$ python -q
>>> import numpy as np
>>> import numpy.linalg as la
>>> np.set_printoptions(precision=2, suppress=True, linewidth=120, legacy="1.25")
>>> feats = np.load("test10.npy")
>>> print(feats)
[[2.   2.03 2.01]
 [1.99 2.01 2.02]
 [2.01 2.03 2.01]
 [1.95 1.99 2.02]
 [2.02 1.99 2.01]
 [2.01 1.98 2.01]
 [2.01 2.01 2.01]
 [2.02 2.01 2.01]
 [2.01 2.01 2.  ]
 [1.   1.01 1.  ]
 [1.   1.02 0.99]
 [1.   1.02 1.01]
 [1.03 1.01 1.  ]
 [0.99 1.02 1.  ]
 [1.01 1.02 1.04]
 [0.98 1.   1.  ]
 [0.98 1.   1.03]
 [1.01 0.99 0.97]]
>>> x0 = np.array([-5, 4, 9])
>>> rhs = feats @ x0
>>> print(la.lstsq(feats, rhs)[0])
[-5.  4.  9.]
>>> print(la.solve(feats.T @ feats, feats.T @ rhs))
[-5.  4.  9.]
>>> print(np.round(la.pinv(feats) @ feats, 2) + 0)
[[1. 0. 0.]
 [0. 1. 0.]
 [0. 0. 1.]]
>>> rng = np.random.default_rng(36)
>>> rhs = rhs + 0.02 * rng.normal(size=18)
>>> print(rhs)
[16.19 16.26 16.15 16.39 15.97 15.96 16.09 16.03 15.97  8.04  8.    8.17  7.88  8.11  8.42  8.08  8.35  7.61]
>>> beta, *_ = la.lstsq(feats, rhs)
>>> print(np.round(la.norm(rhs - feats @ beta), 2))
0.06
>>> print(beta.round())
[-5.  4.  9.]
>>> print(beta)
[-4.87  3.6   9.27]
>>> print(np.round(feats.T @ (rhs - feats @ beta), 2) + 0)
[0. 0. 0.]
>>> print([round(float(la.norm(la.solve(feats.T @ feats + lam * np.eye(3), feats.T @ rhs))), 2) for lam in (0, 1, 10, 100)])
[11.07, 4.6, 4.32, 2.67]
>>> A = np.load("mat.npy")
>>> print(A)
[[ 3  3  3  3  3  3]
 [ 3  6  6  6  6  6]
 [ 3  6  9  9  9  9]
 [ 3  6  9 12 12 12]
 [ 3  6  9 12 15 15]
 [ 3  6  9 12 15 18]]
>>> # equal to its transpose
>>> x0 = np.array([2, 0, 2, 1, -2, -2])
>>> a = np.maximum(A @ x0, 0)
>>> print(A.T @ a)
[9 9 9 9 9 9]
>>> print(a)
[3 0 0 0 0 0]
>>> print(np.maximum(A @ x0, 0) - np.maximum(-A @ x0, 0))
[  3   0  -3 -12 -24 -30]
>>> print(np.maximum(A @ (3 * x0), 0))
[9 0 0 0 0 0]
>>> Lm = la.cholesky(A)
>>> print(Lm)
[[1.73 0.   0.   0.   0.   0.  ]
 [1.73 1.73 0.   0.   0.   0.  ]
 [1.73 1.73 1.73 0.   0.   0.  ]
 [1.73 1.73 1.73 1.73 0.   0.  ]
 [1.73 1.73 1.73 1.73 1.73 0.  ]
 [1.73 1.73 1.73 1.73 1.73 1.73]]
>>> print(np.round(np.prod(np.diag(Lm)) ** 2, 2), np.round(la.det(A), 2))
729.0 729.0
>>> print(la.eigvalsh(A).min() > 0)
True
>>> print(Lm @ Lm.T)
[[ 3.  3.  3.  3.  3.  3.]
 [ 3.  6.  6.  6.  6.  6.]
 [ 3.  6.  9.  9.  9.  9.]
 [ 3.  6.  9. 12. 12. 12.]
 [ 3.  6.  9. 12. 15. 15.]
 [ 3.  6.  9. 12. 15. 18.]]
>>> print(np.diag(Lm) ** 2)
[3. 3. 3. 3. 3. 3.]
>>> K = np.array([[4.0, 1.0, 1.0, 1.0],
...     [1.0, 4.0, 1.0, 1.0],
...     [1.0, 1.0, 4.0, 1.0],
...     [1.0, 1.0, 1.0, 4.0]])
>>> # symmetric, so the eigenvalues are real
>>> x0 = np.ones(4)
>>> for _ in range(7):
...     x0 = K @ x0
...     x0 /= la.norm(x0)
...     print(round(x0 @ K @ x0, 2))
... 
7.0
7.0
7.0
7.0
7.0
7.0
7.0
>>> print(round(la.eigvalsh(K)[-1], 2))
7.0
>>> print(x0)
[0.5 0.5 0.5 0.5]
>>> Q, vecs = la.qr(K[:, :3])[0], la.qr(K[:, 3:])[0]
>>> sigma = la.svd(Q.T @ vecs, compute_uv=False)
>>> print(np.degrees(np.arccos(sigma.clip(0, 1))))
[50.48]
>>> print(round(la.norm(Q @ Q.T - vecs @ vecs.T, 2), 2))
1.0
>>> print((sigma > 0.9).sum())
0
>>> arr = np.load("run11.npy")
>>> print(arr)
[[ 1  1 -1 -1  1  1 -1 -1]
 [ 1  1  1  1 -1 -1 -1 -1]
 [ 1  1  1  1  1  1  1  1]
 [ 1 -1  1 -1 -1  1 -1  1]
 [ 1 -1  1 -1  1 -1  1 -1]]
>>> r0 = np.array([-1, -2])
>>> print(np.polyval(r0, arr[3]))
[-3 -1 -3 -1 -1 -3 -1 -3]
>>> Y = arr[0, 0] * arr[1:] - np.outer(arr[1:, 0], arr[0])
>>> print(Y)
[[ 0  0  2  2 -2 -2  0  0]
 [ 0  0  2  2  0  0  2  2]
 [ 0 -2  2  0 -2  0  0  2]
 [ 0 -2  2  0  0 -2  2  0]]
>>> print(np.flatnonzero(~Y.round(6).any(axis=1)))
[]
>>> def softmax(z):
...     e = np.exp(z - z.max(axis=-1, keepdims=True))
...     return e / e.sum(axis=-1, keepdims=True)
... 
>>> print(softmax(arr[4] + 2))
[0.22 0.03 0.22 0.03 0.22 0.03 0.22 0.03]
>>> print(softmax(arr).sum(axis=1))
[1. 1. 1. 1. 1.]
>>> print(softmax(arr[4]))
[0.22 0.03 0.22 0.03 0.22 0.03 0.22 0.03]
>>> att = arr @ arr.T / np.sqrt(8)
>>> print(softmax(att))
[[0.81 0.05 0.05 0.05 0.05]
 [0.05 0.81 0.05 0.05 0.05]
 [0.05 0.05 0.81 0.05 0.05]
 [0.05 0.05 0.05 0.81 0.05]
 [0.05 0.05 0.05 0.05 0.81]]
>>> print(softmax(att + np.triu(np.full(att.shape, -np.inf), 1)))
[[1.   0.   0.   0.   0.  ]
 [0.06 0.94 0.   0.   0.  ]
 [0.05 0.05 0.89 0.   0.  ]
 [0.05 0.05 0.05 0.85 0.  ]
 [0.05 0.05 0.05 0.05 0.81]]
>>> print(softmax(att)[4] @ arr)
[ 1.   -0.71  0.9  -0.81  0.81 -0.71  0.71 -0.81]
>>> x0 = np.array([1, 1, 2, 0, 3, 2, -3, -1])
>>> a = np.maximum(arr @ x0, 0)
>>> print(np.flatnonzero(a > 1e-9))
[0 1 2 3 4]
>>> Y = np.array([[3, 2, 0], [0, 2, 0], [2, 3, 3], [3, 0, 2], [2, 3, 1], [2, 2, 3]])
>>> cent = np.array([[3, -1, 2, 2], [-3, -5, -1, -1], [4, -1, 2, 4]])
>>> X = Y @ cent
>>> print(X)
[[  3 -13   4   4]
 [ -6 -10  -2  -2]
 [  9 -20   7  13]
 [ 17  -5  10  14]
 [  1 -18   3   5]
 [ 12 -15   8  14]]
>>> # rank 3
>>> rk = la.matrix_rank(X)
>>> print(rk)
3
>>> ns = la.svd(X)[2][rk:].T
>>> print([int(la.matrix_rank(X[:, :j + 1])) for j in range(4)])
[1, 2, 3, 3]
>>> print(ns.shape)
(4, 1)
>>> print(np.round(X @ ns, 2) + 0)
[[0.]
 [0.]
 [0.]
 [0.]
 [0.]
 [0.]]
>>> print(np.allclose(X @ ns, 0))
True
>>> print([int(la.matrix_rank(X[:i])) for i in range(1, len(X) + 1)])
[1, 2, 3, 3, 3, 3]
>>> print(la.matrix_rank(X.T @ X), la.matrix_rank(X @ X.T))
3 3
>>> print(la.cond(X) > 100)
True
>>> print(round(la.norm(X, 2) / la.norm(X), 2))
0.91
>>> print(la.matrix_rank(X, rtol=0.1))
2
>>> print(np.argsort(-la.norm(X, axis=0).round(6), kind="stable")[:3])
[1 3 0]
>>> U, sigma, Vt = la.svd(X)
>>> vecs = Vt[:(sigma > 1e-8).sum()]
>>> x0 = X[0] + 4 * X[2] + rng.integers(2) * np.eye(4)[0]
>>> print(x0)
[ 40. -93.  32.  56.]
>>> print(np.diag(vecs.T @ vecs))
[0.62 0.97 0.51 0.9 ]
>>> print(np.allclose(vecs.T @ vecs @ x0, x0))
False
>>> print(round(float(la.norm(x0 - vecs.T @ vecs @ x0)), 2))
0.62
>>> Y = X + rng.integers(-2, 3, (6, 3)) @ rng.integers(-2, 3, (3, 4))
>>> print(Y)
[[  6 -11   5   7]
 [ -9  -8  -7  -8]
 [  7 -25   7  12]
 [ 19  -1   8  14]
 [  0 -20   4   5]
 [ 15 -14   7  16]]
>>> print(np.round(la.svd(Y - X, compute_uv=False), 2) + 0)
[9.72 8.46 2.43 0.  ]
>>> print(la.norm(X, axis=1).argmax())
2
>>> print(la.norm(X, axis=0))
[23.66 35.26 15.56 24.62]
>>> print(np.round(la.norm(X, "nuc"), 2))
70.29
>>> mat = np.loadtxt("a.csv", delimiter=",")
>>> print(mat)
[[ 0. -1.  0.  0.  0.  0.]
 [ 1.  0.  0.  0.  0.  0.]
 [ 0.  0.  1.  0.  0.  0.]
 [ 0.  0.  0.  1.  0.  0.]
 [ 0.  0.  0.  0.  1.  0.]
 [ 0.  0.  0.  0.  0.  1.]]
>>> x0 = np.array([0, 2, 0, 1, 2, -2])
>>> print(la.inv(mat))
[[ 0.  1.  0.  0.  0.  0.]
 [-1. -0. -0. -0. -0. -0.]
 [ 0.  0.  1.  0.  0.  0.]
 [ 0.  0.  0.  1.  0.  0.]
 [ 0.  0.  0.  0.  1.  0.]
 [ 0.  0.  0.  0.  0.  1.]]
>>> print(mat.T @ (mat @ x0))
[ 0.  2.  0.  1.  2. -2.]
>>> print(np.round(la.det(mat), 2))
1.0
>>> print((mat + mat.T) / 2)
[[0. 0. 0. 0. 0. 0.]
 [0. 0. 0. 0. 0. 0.]
 [0. 0. 1. 0. 0. 0.]
 [0. 0. 0. 1. 0. 0.]
 [0. 0. 0. 0. 1. 0.]
 [0. 0. 0. 0. 0. 1.]]
>>> print(np.trace(mat))
4.0
>>> print(np.round(np.abs(la.eigvals(mat)).max(), 2))
1.0
>>> print(np.allclose(mat @ mat.T, mat.T @ mat))
True
>>> print(np.allclose(mat, mat.T))
False
>>> print((mat - mat.T) / 2)
[[ 0. -1.  0.  0.  0.  0.]
 [ 1.  0.  0.  0.  0.  0.]
 [ 0.  0.  0.  0.  0.  0.]
 [ 0.  0.  0.  0.  0.  0.]
 [ 0.  0.  0.  0.  0.  0.]
 [ 0.  0.  0.  0.  0.  0.]]
>>> print(np.sort(np.abs(la.eigvals(mat))))
[1. 1. 1. 1. 1. 1.]
>>> J = np.array([[-5, 1, 3, -2, 1],
...     [1, -5, 1, 3, -2],
...     [3, 1, -5, 1, 3],
...     [-2, 3, 1, -5, 1],
...     [1, -2, 3, 1, -5]])
>>> # symmetric
>>> Y = arr / la.norm(arr, axis=1, keepdims=True)
>>> cov = Y @ Y.T
>>> print(cov[2].round(2) + 0)
[0. 0. 1. 0. 0.]
>>> print(cov.round(2) + 0)
[[1. 0. 0. 0. 0.]
 [0. 1. 0. 0. 0.]
 [0. 0. 1. 0. 0.]
 [0. 0. 0. 1. 0.]
 [0. 0. 0. 0. 1.]]
>>> print((cov - 2 * np.eye(5)).round(6).argmax(axis=1))
[1 0 0 0 0]
>>> print((np.abs(cov) > 0.9).astype(int))
[[1 0 0 0 0]
 [0 1 0 0 0]
 [0 0 1 0 0]
 [0 0 0 1 0]
 [0 0 0 0 1]]
>>> print(np.degrees(np.arccos(np.clip(cov[2, 4], -1, 1))))
90.0
>>> x0 = np.array([3, 3, 1, 1, 2])
>>> a = np.maximum(J @ x0, 0)
>>> print(J.T @ a)
[ 40  17 -69   9  43]
>>> ev, vecs = la.eigh(J)
>>> x0 = np.array([2, 2, -2, -5, 2])
>>> print((np.sign(vecs[:, -1].round(6)) == np.sign(vecs[0, -1].round(6))).astype(int))
[1 1 1 1 1]
>>> print(la.eigvalsh(J[1:, 1:]))
[-9.77 -7.   -2.   -1.23]
>>> print(np.abs(J).sum(axis=1).max(), np.round(np.abs(ev).max(), 2))
13 10.16
>>> print(vecs * np.abs(ev) @ vecs.T)
[[ 5. -1. -3.  2. -1.]
 [-1.  5. -1. -3.  2.]
 [-3. -1.  5. -1. -3.]
 [ 2. -3. -1.  5. -1.]
 [-1.  2. -3. -1.  5.]]
>>> r0, r1 = J[3], J[2]
>>> print(r0 @ r0)
40
>>> p = (r0 @ r1) / (r0 @ r0) * r0
>>> print(np.outer(r0, r1))
[[ -6  -2  10  -2  -6]
 [  9   3 -15   3   9]
 [  3   1  -5   1   3]
 [-15  -5  25  -5 -15]
 [  3   1  -5   1   3]]
>>> print(np.round(la.norm(r0 + r1) ** 2 + la.norm(r0 - r1) ** 2, 2))
170.0
>>> print(la.matrix_rank(np.outer(r0, r1)))
1
>>> data = np.load("sample5.npy")
>>> print(data)
[[ 1  1  1  1 -1 -1 -1 -1]
 [ 1 -1 -1  1  1 -1 -1  1]
 [ 1 -1  1 -1  1 -1  1 -1]
 [ 1  1 -1 -1  1  1 -1 -1]
 [ 1 -1 -1  1 -1  1  1 -1]]
>>> Y = np.array([[1, -1], [-1, 1], [2, 2], [2, -2], [2, 2], [0, -2], [0, -2], [2, -1]])
>>> print(np.einsum("ij->j", data))
[ 5 -1 -1  1  1 -1 -1 -3]
>>> print(data @ Y)
[[  0   3]
 [  6  -1]
 [  2   5]
 [ -4   3]
 [ -2 -11]]
>>> print(np.einsum("ik,kj->ij", data, Y))
[[  0   3]
 [  6  -1]
 [  2   5]
 [ -4   3]
 [ -2 -11]]
>>> print(np.einsum("ij,ij->i", data, data))
[8 8 8 8 8]
>>> Y = data + rng.integers(-2, 3, (5, 1)) @ rng.integers(-2, 3, (1, 8))
>>> print(Y)
[[-1  3  1  3  0 -2 -2 -1]
 [ 5 -5 -1 -3 -1  1  1  1]
 [ 5 -5  1 -5 -1  1  3 -1]
 [-3  5 -1  3  3 -1 -3 -1]
 [-3  3 -1  5  1 -1 -1 -1]]
>>> print(Y - data)
[[-2  2  0  2  1 -1 -1  0]
 [ 4 -4  0 -4 -2  2  2  0]
 [ 4 -4  0 -4 -2  2  2  0]
 [-4  4  0  4  2 -2 -2  0]
 [-4  4  0  4  2 -2 -2  0]]
>>> print(la.matrix_rank(Y - data, tol=1e-8))
1
>>> print(np.abs(Y - data).sum(axis=1))
[ 9 18 18 18 18]
>>> print(np.round(la.svd(Y - data, compute_uv=False), 2) + 0)
[15.97  0.    0.    0.    0.  ]
>>> ev, vecs = la.eigh(A)
>>> print(np.abs(vecs[:, -1]))
[0.13 0.26 0.37 0.46 0.52 0.55]
>>> print(np.round(vecs.T @ A @ vecs, 2) + 0)
[[ 0.8   0.    0.    0.    0.    0.  ]
 [ 0.    0.96  0.    0.    0.    0.  ]
 [ 0.    0.    1.34  0.    0.    0.  ]
 [ 0.    0.    0.    2.32  0.    0.  ]
 [ 0.    0.    0.    0.    5.96  0.  ]
 [ 0.    0.    0.    0.    0.   51.62]]
>>> print(la.eigvalsh(A @ A))
[   0.63    0.92    1.79    5.4    35.57 2664.68]
>>> print(np.abs(vecs[:, -1]).round(6).argmax())
5
>>> print(ev)
[ 0.8   0.96  1.34  2.32  5.96 51.62]
>>> print(np.unique(ev.round(6) + 0, return_counts=True)[1])
[1 1 1 1 1 1]
>>> print(data.reshape(-1, 2))
[[ 1  1]
 [ 1  1]
 [-1 -1]
 [-1 -1]
 [ 1 -1]
 [-1  1]
 [ 1 -1]
 [-1  1]
 [ 1 -1]
 [ 1 -1]
 [ 1 -1]
 [ 1 -1]
 [ 1  1]
 [-1 -1]
 [ 1  1]
 [-1 -1]
 [ 1 -1]
 [-1  1]
 [-1  1]
 [ 1 -1]]
>>> t3 = data.reshape(5, 2, -1)
>>> print(np.einsum("ihd,jhd->hij", t3, t3).shape)
(2, 5, 5)
>>> print(t3.sum(axis=1))
[[ 0  0  0  0]
 [ 2 -2 -2  2]
 [ 2 -2  2 -2]
 [ 2  2 -2 -2]
 [ 0  0  0  0]]
>>> print(t3[:, 0])
[[ 1  1  1  1]
 [ 1 -1 -1  1]
 [ 1 -1  1 -1]
 [ 1  1 -1 -1]
 [ 1 -1 -1  1]]
>>> print(np.einsum("ihd,ihd->ih", t3, t3))
[[4 4]
 [4 4]
 [4 4]
 [4 4]
 [4 4]]
>>> U, sigma, Vt = la.svd(data, full_matrices=False)
>>> print(np.round(U.T @ U, 2) + 0)
[[1. 0. 0. 0. 0.]
 [0. 1. 0. 0. 0.]
 [0. 0. 1. 0. 0.]
 [0. 0. 0. 1. 0.]
 [0. 0. 0. 0. 1.]]
>>> print(np.round(Vt @ Vt.T, 2) + 0)
[[1. 0. 0. 0. 0.]
 [0. 1. 0. 0. 0.]
 [0. 0. 1. 0. 0.]
 [0. 0. 0. 1. 0.]
 [0. 0. 0. 0. 1.]]
>>> print((sigma > 1e-8).sum())
5
>>> print(sigma)
[2.83 2.83 2.83 2.83 2.83]
>>> print(np.round(U.T @ data @ Vt.T, 2) + 0)
[[2.83 0.   0.   0.   0.  ]
 [0.   2.83 0.   0.   0.  ]
 [0.   0.   2.83 0.   0.  ]
 [0.   0.   0.   2.83 0.  ]
 [0.   0.   0.   0.   2.83]]
>>> print(U.shape, sigma.shape, Vt.shape)
(5, 5) (5,) (5, 8)
>>> print(np.allclose(U * sigma @ Vt, data))
True
>>> print(round(np.sqrt((sigma ** 2).sum()), 2), round(float(la.norm(data)), 2))
6.32 6.32
